In [1]: import numpy as np

In [2]: import numpy.linalg as la

In [3]: np.set_printoptions(suppress=True, linewidth=120)

In [4]: m1 = np.load("m.npy")

In [5]: m1
Out[5]: 
array([[ 0,  1,  1,  3,  1],
       [ 3,  3,  4,  3,  1],
       [ 5,  5,  5,  6,  4],
       [ 6,  6,  7,  6,  5],
       [ 9,  8, 10,  7,  6],
       [ 9,  9, 13,  7,  8],
       [10,  9, 13, 10, 11],
       [13,  9, 13, 12, 13],
       [15, 11, 16, 12, 14],
       [15, 12, 16, 13, 14],
       [15, 13, 19, 15, 17],
       [18, 15, 21, 15, 18],
       [19, 15, 23, 15, 19],
       [21, 18, 23, 18, 21],
       [21, 18, 25, 21, 22],
       [21, 18, 25, 23, 22],
       [23, 20, 27, 25, 22],
       [26, 22, 29, 27, 23],
       [26, 25, 30, 30, 25],
       [29, 27, 30, 31, 27],
       [29, 30, 30, 34, 27],
       [30, 32, 31, 37, 27],
       [31, 32, 32, 37, 27],
       [34, 33, 35, 37, 28]])

In [6]: gram = np.cov(m1, rowvar=False)

In [7]: np.round(np.polyfit(m1[:, 0], m1[:, 3], 1), 4)
Out[7]: array([ 1.1509, -2.0248])

In [8]: np.argsort(-m1.std(axis=0).round(6), kind="stable")
Out[8]: array([3, 2, 1, 0, 4])

In [9]: print(round(np.corrcoef(m1[:, 0], m1[:, 3])[0, 1], 4))
0.9737

In [10]: arr = np.loadtxt("arr.csv", delimiter=",")

In [11]: arr
Out[11]: 
array([[2., 2., 2., 1., 0., 1., 1., 0., 2.],
       [2., 3., 3., 0., 2., 2., 3., 0., 2.],
       [2., 2., 0., 0., 2., 0., 3., 1., 1.],
       [2., 1., 1., 3., 1., 0., 0., 3., 3.],
       [2., 3., 1., 2., 3., 2., 0., 3., 3.],
       [2., 1., 0., 3., 1., 1., 1., 1., 3.],
       [3., 0., 1., 2., 2., 3., 3., 3., 0.],
       [3., 0., 0., 2., 0., 3., 0., 0., 3.],
       [3., 0., 1., 2., 1., 1., 3., 1., 2.]])

In [12]: x0 = np.array([2, 1, 1, 2, 1, 3, 0, 2, 1])

In [13]: y = arr @ x0

In [14]: coef, lr = np.zeros(9), 1 / la.norm(arr, 2) ** 2

In [15]: for i in range(6):
    ...:     coef -= lr * arr.T @ (arr @ coef - y)
    ...:     if i % 2 == 0: print(i, round(la.norm(arr @ coef - y), 4))
    ...: 
0 8.059
2 6.8759
4 5.9767

In [16]: coef.round(4)
Out[16]: array([2.0372, 0.9061, 0.7762, 1.7561, 1.1945, 1.7173, 0.8539, 1.5544, 1.8012])

In [17]: round(float(la.cond(arr)), 4)
Out[17]: 106.8084

In [18]: X = np.loadtxt("layer18.csv", delimiter=",")

In [19]: X
Out[19]: 
array([[  1.,   3.,   5.,   0.,   3.],
       [  3.,   8.,   7.,   4.,   4.],
       [  8.,   8.,  10.,   7.,   4.],
       [ 10.,   8.,  15.,  12.,   5.],
       [ 12.,  11.,  15.,  14.,   7.],
       [ 14.,  16.,  16.,  19.,  12.],
       [ 17.,  17.,  20.,  22.,  12.],
       [ 18.,  18.,  25.,  23.,  15.],
       [ 18.,  19.,  30.,  24.,  18.],
       [ 18.,  19.,  34.,  27.,  19.],
       [ 19.,  20.,  37.,  27.,  23.],
       [ 19.,  21.,  41.,  31.,  23.],
       [ 21.,  26.,  45.,  31.,  27.],
       [ 23.,  31.,  46.,  35.,  31.],
       [ 23.,  31.,  50.,  39.,  35.],
       [ 23.,  36.,  50.,  43.,  38.],
       [ 27.,  36.,  52.,  47.,  42.],
       [ 27.,  39.,  57.,  49.,  45.],
       [ 29.,  41.,  57.,  54.,  48.],
       [ 32.,  46.,  60.,  59.,  48.],
       [ 36.,  51.,  61.,  60.,  51.],
       [ 37.,  51.,  63.,  62.,  54.],
       [ 37.,  56.,  68.,  62.,  54.],
       [ 38.,  61.,  73.,  63.,  58.],
       [ 41.,  65.,  75.,  68.,  59.],
       [ 44.,  67.,  80.,  72.,  61.],
       [ 46.,  72.,  85.,  75.,  61.],
       [ 50.,  72.,  90.,  79.,  64.],
       [ 50.,  73.,  95.,  80.,  66.],
       [ 51.,  74.,  98.,  82.,  69.],
       [ 53.,  77., 100.,  82.,  70.],
       [ 56.,  80., 101.,  83.,  74.],
       [ 58.,  83., 101.,  87.,  78.],
       [ 61.,  88., 101.,  89.,  80.],
       [ 66.,  88., 105.,  90.,  84.],
       [ 69.,  89., 106.,  95.,  88.],
       [ 73.,  94., 108.,  98.,  93.],
       [ 76.,  99., 108.,  99.,  98.],
       [ 79., 104., 113., 102.,  98.],
       [ 80., 106., 115., 107., 102.],
       [ 81., 109., 119., 108., 106.]])

In [20]: rng = np.random.default_rng(28)

In [21]: labels = rng.permutation(9)

In [22]: labels
Out[22]: array([7, 4, 1, 3, 5, 6, 2, 0, 8])

In [23]: other = arr[labels][:, labels]

In [24]: print(other)
[[0. 0. 0. 2. 3. 0. 0. 3. 3.]
 [3. 3. 3. 2. 2. 0. 1. 2. 3.]
 [0. 2. 3. 0. 2. 3. 3. 2. 2.]
 [3. 1. 1. 3. 0. 0. 1. 2. 3.]
 [1. 1. 1. 3. 1. 1. 0. 2. 3.]
 [3. 2. 0. 2. 3. 3. 1. 3. 0.]
 [1. 2. 2. 0. 0. 3. 0. 2. 1.]
 [0. 0. 2. 1. 1. 1. 2. 2. 2.]
 [1. 1. 0. 2. 1. 3. 1. 3. 2.]]
